>>> import numpy as np
>>> import numpy.linalg as la
>>> np.set_printoptions(precision=2, suppress=True, linewidth=120)
>>> rnd = lambda a: np.round(a, 2) + 0
>>> data = np.loadtxt("sample7.csv", delimiter=",")
>>> data
array([[ 0.99, -0.99,  0.04, -0.99,  1.  , -1.  ],
       [ 0.76,  0.99, -0.62,  1.  ,  0.45,  0.7 ],
       [ 0.1 ,  0.86, -0.14,  0.01,  0.98, -0.66],
       [ 0.9 , -0.71, -0.96, -0.86,  0.62,  0.99],
       [-0.16,  1.  , -0.99,  1.  , -0.99,  1.  ],
       [ 0.96,  0.77, -0.94,  0.69,  0.99,  0.87],
       [-0.01,  0.01, -0.03, -0.93,  0.98, -0.76],
       [ 0.79, -0.35,  0.8 ,  1.  , -0.99, -0.95],
       [ 0.35, -0.79,  0.24, -1.  ,  1.  , -0.98],
       [ 0.99, -0.45, -0.5 ,  0.68,  1.  , -0.99],
       [-0.93, -0.99,  1.  , -0.99, -0.79, -1.  ],
       [ 0.99, -1.  , -0.9 , -0.73, -0.99,  0.98],
       [-0.62,  0.99, -0.28, -0.31,  1.  , -0.38],
       [-0.92,  0.5 ,  0.97, -0.92,  0.99, -1.  ],
       [-0.08, -0.99,  0.89, -1.  ,  1.  , -1.  ],
       [ 0.8 , -0.94, -0.16,  0.14, -0.81,  0.  ],
       [ 0.5 ,  0.99, -0.62,  0.99,  0.93,  0.56],
       [-0.44,  0.88,  0.88,  0.99, -0.36, -0.98],
       [-0.93, -1.  ,  0.98, -1.  , -0.69, -1.  ]])
>>> rng = np.random.default_rng(9655)
>>> idx = rng.permutation(6)
>>> other = data[:, idx] * rng.choice([-1, 1], 6)
>>> other
array([[ 0.99,  0.04, -0.99, -0.99,  1.  , -1.  ],
       [-0.99, -0.62,  1.  , -0.76, -0.7 , -0.45],
       [-0.86, -0.14,  0.01, -0.1 ,  0.66, -0.98],
       [ 0.71, -0.96, -0.86, -0.9 , -0.99, -0.62],
       [-1.  , -0.99,  1.  ,  0.16, -1.  ,  0.99],
       [-0.77, -0.94,  0.69, -0.96, -0.87, -0.99],
       [-0.01, -0.03, -0.93,  0.01,  0.76, -0.98],
       [ 0.35,  0.8 ,  1.  , -0.79,  0.95,  0.99],
       [ 0.79,  0.24, -1.  , -0.35,  0.98, -1.  ],
       [ 0.45, -0.5 ,  0.68, -0.99,  0.99, -1.  ],
       [ 0.99,  1.  , -0.99,  0.93,  1.  ,  0.79],
       [ 1.  , -0.9 , -0.73, -0.99, -0.98,  0.99],
       [-0.99, -0.28, -0.31,  0.62,  0.38, -1.  ],
       [-0.5 ,  0.97, -0.92,  0.92,  1.  , -0.99],
       [ 0.99,  0.89, -1.  ,  0.08,  1.  , -1.  ],
       [ 0.94, -0.16,  0.14, -0.8 , -0.  ,  0.81],
       [-0.99, -0.62,  0.99, -0.5 , -0.56, -0.93],
       [-0.88,  0.88,  0.99,  0.44,  0.98,  0.36],
       [ 1.  ,  0.98, -1.  ,  0.93,  1.  ,  0.69]])
>>> U, _, vt = la.svd(data.T @ other)
>>> print(idx)
[1 2 3 0 5 4]
>>> rnd(U @ vt)
array([[ 0.,  0.,  0., -1.,  0.,  0.],
       [-1.,  0.,  0.,  0.,  0.,  0.],
       [ 0.,  1.,  0.,  0.,  0.,  0.],
       [ 0.,  0.,  1.,  0.,  0.,  0.],
       [ 0.,  0.,  0.,  0.,  0., -1.],
       [ 0.,  0.,  0.,  0., -1.,  0.]])
>>> cen = data - data.mean(axis=0)
>>> U, s, vt = la.svd(cen, full_matrices=False)
>>> print(la.matrix_rank(cen))
6
>>> np.abs(U[:, 0]).argmax()
np.int64(5)
>>> rnd(s ** 2 / (s ** 2).sum())
array([0.44, 0.23, 0.21, 0.1 , 0.01, 0.01])
>>> rnd(cen.mean(axis=0))
array([0., 0., 0., 0., 0., 0.])
>>> F = np.load("x.npy")
>>> F
array([[ 3,  4,  3,  4,  3,  4],
       [-3,  4, -3,  4, -3,  4],
       [ 5,  1,  5,  1,  5,  1],
       [ 3,  4,  3,  4,  3,  4],
       [-3,  4, -3,  4, -3,  4],
       [ 5,  1,  5,  1,  5,  1]])
>>> (F + F.T) / 2
array([[ 3. ,  0.5,  4. ,  3.5,  0. ,  4.5],
       [ 0.5,  4. , -1. ,  4. ,  0.5,  2.5],
       [ 4. , -1. ,  5. ,  2. ,  1. ,  3. ],
       [ 3.5,  4. ,  2. ,  4. ,  3.5,  2.5],
       [ 0. ,  0.5,  1. ,  3.5, -3. ,  4.5],
       [ 4.5,  2.5,  3. ,  2.5,  4.5,  1. ]])
>>> np.allclose(F @ F.T, F.T @ F)
False
>>> (F - F.T) / 2
array([[ 0. ,  3.5, -1. ,  0.5,  3. , -0.5],
       [-3.5,  0. , -2. ,  0. , -3.5,  1.5],
       [ 1. ,  2. ,  0. , -1. ,  4. , -2. ],
       [-0.5,  0. ,  1. ,  0. , -0.5,  1.5],
       [-3. ,  3.5, -4. ,  0.5,  0. , -0.5],
       [ 0.5, -1.5,  2. , -1.5,  0.5,  0. ]])
>>> la.matrix_power(F, 2)
array([[35, 63, 35, 63, 35, 63],
       [ 5,  9,  5,  9,  5,  9],
       [30, 54, 30, 54, 30, 54],
       [35, 63, 35, 63, 35, 63],
       [ 5,  9,  5,  9,  5,  9],
       [30, 54, 30, 54, 30, 54]])
>>> np.allclose(F, F.T)
False
